% ipython --no-banner

In [1]: import numpy as np

In [2]: from numpy import linalg as LA

In [3]: np.set_printoptions(precision=2, suppress=True, linewidth=160)

In [4]: def rd(a):
   ...:     return np.round(a, 2) + 0
   ...: 

In [5]: feats = 0.9 ** np.abs(np.subtract.outer(np.arange(9), np.arange(9)))

In [6]: rd(feats)
Out[6]: 
array([[1.  , 0.9 , 0.81, 0.73, 0.66, 0.59, 0.53, 0.48, 0.43],
       [0.9 , 1.  , 0.9 , 0.81, 0.73, 0.66, 0.59, 0.53, 0.48],
       [0.81, 0.9 , 1.  , 0.9 , 0.81, 0.73, 0.66, 0.59, 0.53],
       [0.73, 0.81, 0.9 , 1.  , 0.9 , 0.81, 0.73, 0.66, 0.59],
       [0.66, 0.73, 0.81, 0.9 , 1.  , 0.9 , 0.81, 0.73, 0.66],
       [0.59, 0.66, 0.73, 0.81, 0.9 , 1.  , 0.9 , 0.81, 0.73],
       [0.53, 0.59, 0.66, 0.73, 0.81, 0.9 , 1.  , 0.9 , 0.81],
       [0.48, 0.53, 0.59, 0.66, 0.73, 0.81, 0.9 , 1.  , 0.9 ],
       [0.43, 0.48, 0.53, 0.59, 0.66, 0.73, 0.81, 0.9 , 1.  ]])

In [7]: W = np.array([[-9, 8, 8, -5, -7],
   ...:     [-4, 2, 6, 2, 7],
   ...:     [3, -3, -6, -3, 4],
   ...:     [-7, 5, -1, -9, 9],
   ...:     [-7, -5, 5, 8, -8],
   ...:     [2, 2, -2, -4, -7],
   ...:     [6, 4, 9, 6, 3],
   ...:     [7, 3, -4, 3, 4],
   ...:     [-1, 1, -2, -5, 5]])

In [8]: c = np.array([0, 0, 0, 5, 4])

In [9]: act = np.maximum(feats @ W + c, 0)

In [10]: rd((act > 0).mean(axis=0))
Out[10]: array([0.  , 1.  , 1.  , 0.56, 1.  ])

In [11]: LA.matrix_rank(act)
Out[11]: np.int64(4)

In [12]: (act > 0).astype(int)
Out[12]: 
array([[0, 1, 1, 0, 1],
       [0, 1, 1, 0, 1],
       [0, 1, 1, 0, 1],
       [0, 1, 1, 0, 1],
       [0, 1, 1, 1, 1],
       [0, 1, 1, 1, 1],
       [0, 1, 1, 1, 1],
       [0, 1, 1, 1, 1],
       [0, 1, 1, 1, 1]])

In [13]: C = np.array([[-3, -4], [7, -7], [4, 1], [-8, 6], [-3, 4]])

In [14]: (act @ C).round(6).argmax(axis=1)
Out[14]: array([0, 0, 0, 0, 0, 0, 0, 0, 0])

In [15]: feats.shape
Out[15]: (9, 9)

In [16]: rd(np.diff(feats, axis=0))
Out[16]: 
array([[-0.1 ,  0.1 ,  0.09,  0.08,  0.07,  0.07,  0.06,  0.05,  0.05],
       [-0.09, -0.1 ,  0.1 ,  0.09,  0.08,  0.07,  0.07,  0.06,  0.05],
       [-0.08, -0.09, -0.1 ,  0.1 ,  0.09,  0.08,  0.07,  0.07,  0.06],
       [-0.07, -0.08, -0.09, -0.1 ,  0.1 ,  0.09,  0.08,  0.07,  0.07],
       [-0.07, -0.07, -0.08, -0.09, -0.1 ,  0.1 ,  0.09,  0.08,  0.07],
       [-0.06, -0.07, -0.07, -0.08, -0.09, -0.1 ,  0.1 ,  0.09,  0.08],
       [-0.05, -0.06, -0.07, -0.07, -0.08, -0.09, -0.1 ,  0.1 ,  0.09],
       [-0.05, -0.05, -0.06, -0.07, -0.07, -0.08, -0.09, -0.1 ,  0.1 ]])

In [17]: feats[9]
IndexError: index 9 is out of bounds for axis 0 with size 9


In [18]: np.unravel_index(np.abs(feats).argmax(), feats.shape)
Out[18]: (np.int64(0), np.int64(0))

In [19]: LA.rank(feats)
AttributeError: module 'numpy.linalg' has no attribute 'rank'


In [20]: np.abs(feats).max()
Out[20]: np.float64(1.0)

In [21]: rd(LA.norm(feats))
Out[21]: np.float64(6.9)

In [22]: evals, evecs = LA.eigh(feats)

In [23]: x0 = np.array([9, -9, 8, -1, 6, -6, -6, -6, 9])

In [24]: rd(x0 @ feats @ x0 / (x0 @ x0)), rd(evals[0]), rd(evals[-1])
Out[24]: (np.float64(0.16), np.float64(0.05), np.float64(6.77))

In [25]: rd(x0 @ feats @ x0)
Out[25]: np.float64(73.18)

In [26]: rd(np.abs(feats).sum(axis=1).max()), rd(np.abs(evals).max())
Out[26]: (np.float64(7.19), np.float64(6.77))

In [27]: evals, evecs = LA.eigh(feats)

In [28]: rd(LA.eigvalsh(feats @ feats))
Out[28]: array([ 0.  ,  0.  ,  0.  ,  0.01,  0.02,  0.04,  0.17,  1.49, 45.86])

In [29]: np.unique(evals.round(6) + 0, return_counts=True)[1]
Out[29]: array([1, 1, 1, 1, 1, 1, 1, 1, 1])

In [30]: rd(evecs @ np.diag(evals) @ evecs.T)
Out[30]: 
array([[1.  , 0.9 , 0.81, 0.73, 0.66, 0.59, 0.53, 0.48, 0.43],
       [0.9 , 1.  , 0.9 , 0.81, 0.73, 0.66, 0.59, 0.53, 0.48],
       [0.81, 0.9 , 1.  , 0.9 , 0.81, 0.73, 0.66, 0.59, 0.53],
       [0.73, 0.81, 0.9 , 1.  , 0.9 , 0.81, 0.73, 0.66, 0.59],
       [0.66, 0.73, 0.81, 0.9 , 1.  , 0.9 , 0.81, 0.73, 0.66],
       [0.59, 0.66, 0.73, 0.81, 0.9 , 1.  , 0.9 , 0.81, 0.73],
       [0.53, 0.59, 0.66, 0.73, 0.81, 0.9 , 1.  , 0.9 , 0.81],
       [0.48, 0.53, 0.59, 0.66, 0.73, 0.81, 0.9 , 1.  , 0.9 ],
       [0.43, 0.48, 0.53, 0.59, 0.66, 0.73, 0.81, 0.9 , 1.  ]])

In [31]: rd(np.abs(evecs[:, -1]))
Out[31]: array([0.3 , 0.32, 0.34, 0.35, 0.36, 0.35, 0.34, 0.32, 0.3 ])

In [32]: rd(LA.eigvalsh(feats + -2 * np.eye(9)))
Out[32]: array([-1.95, -1.94, -1.93, -1.91, -1.88, -1.8 , -1.59, -0.78,  4.77])

In [33]: np.abs(evecs[:, -1]).round(6).argmax()
Out[33]: np.int64(4)

In [34]: r0 = np.array([1, 9, -7, -7, -2, -7, -6, -8, 1])

In [35]: other = feats + np.outer(r0, np.eye(9)[3])

In [36]: rd(LA.det(other) / LA.det(feats)), rd(1 + LA.solve(feats, r0)[3])
Out[36]: (np.float64(-23.05), np.float64(-23.05))

In [37]: E = np.loadtxt("out19.csv", delimiter=",")

In [38]: E
Out[38]: 
array([[ -0.34,  -0.22,   0.39,   0.52,  -0.39,  -0.29],
       [ -2.  ,   4.19,   2.21,  -2.99,  -0.84,  -2.3 ],
       [  2.81,  -5.12,  -2.81,   3.85,   0.88,   2.76],
       [  0.01,  -1.19,  -0.22,   0.92,   0.08,   0.45],
       [  3.59,  -3.81,  -3.35,   2.4 ,   1.37,   2.87],
       [ -0.18,   0.47,   0.08,  -0.57,   0.18,  -0.09],
       [ -0.76,   2.66,   0.73,  -2.47,   0.13,  -0.86],
       [ -0.14,   0.63,   0.04,  -0.77,   0.19,  -0.06],
       [ -0.38,   0.03,   0.29,   0.06,  -0.17,  -0.17],
       [  0.75,  -1.12,  -0.73,   0.82,   0.27,   0.67],
       [ -0.09,   0.51,   0.01,  -0.59,   0.11,   0.  ],
       [  4.34,  -7.74,  -4.4 ,   5.69,   1.43,   4.34],
       [ -3.34,   7.77,   3.54,  -6.09,  -0.94,  -3.75],
       [ -1.24,   4.34,   1.52,  -3.5 ,  -0.38,  -1.82],
       [ -0.56,   4.15,   0.92,  -3.56,  -0.01,  -1.41],
       [  0.47,  -0.43,  -0.47,   0.2 ,   0.2 ,   0.42],
       [ -0.3 ,  -0.93,   0.11,   0.89,  -0.2 ,   0.18],
       [ -0.25,   1.06,   0.4 ,  -0.75,  -0.16,  -0.53],
       [ -0.26,   0.16,   0.19,  -0.12,  -0.07,  -0.09],
       [ -1.26,   3.6 ,   1.2 ,  -3.29,   0.08,  -1.37],
       [ -0.66,   1.8 ,   0.55,  -1.75,   0.17,  -0.61],
       [ -1.93,   3.83,   1.98,  -2.89,  -0.61,  -2.  ],
       [ -2.76,   5.64,   2.94,  -4.16,  -0.96,  -3.03],
       [  1.72,  -5.65,  -2.04,   4.56,   0.47,   2.4 ],
       [ -2.62,   4.72,   2.67,  -3.46,  -0.9 ,  -2.64],
       [  0.3 ,   1.16,  -0.17,  -1.22,   0.28,  -0.08],
       [ -3.01,   6.6 ,   3.19,  -5.07,  -0.9 ,  -3.34],
       [  0.7 ,  -1.09,  -0.66,   0.86,   0.18,   0.6 ],
       [  5.13, -11.18,  -5.3 ,   8.77,   1.36,   5.52]])

In [39]: cov = np.cov(E, rowvar=False)

In [40]: rd(np.corrcoef(E.T))
Out[40]: 
array([[ 1.  , -0.96, -1.  ,  0.94,  0.96,  0.99],
       [-0.96,  1.  ,  0.97, -1.  , -0.88, -0.99],
       [-1.  ,  0.97,  1.  , -0.96, -0.96, -1.  ],
       [ 0.94, -1.  , -0.96,  1.  ,  0.84,  0.98],
       [ 0.96, -0.88, -0.96,  0.84,  1.  ,  0.94],
       [ 0.99, -0.99, -1.  ,  0.98,  0.94,  1.  ]])

In [41]: cov.shape
Out[41]: (6, 6)

In [42]: rd(E.std(axis=0))
Out[42]: array([2.01, 4.18, 2.08, 3.24, 0.64, 2.12])

In [43]: rd(LA.eigvalsh(cov)[::-1])
Out[43]: array([42.09,  0.68,  0.03,  0.  ,  0.  ,  0.  ])

In [44]: np.argsort(-E.std(axis=0).round(6), kind="stable")
Out[44]: array([1, 3, 5, 2, 0, 4])

In [45]: rd(np.corrcoef(E[:, 4], E[:, 2])[0, 1])
Out[45]: np.float64(-0.96)
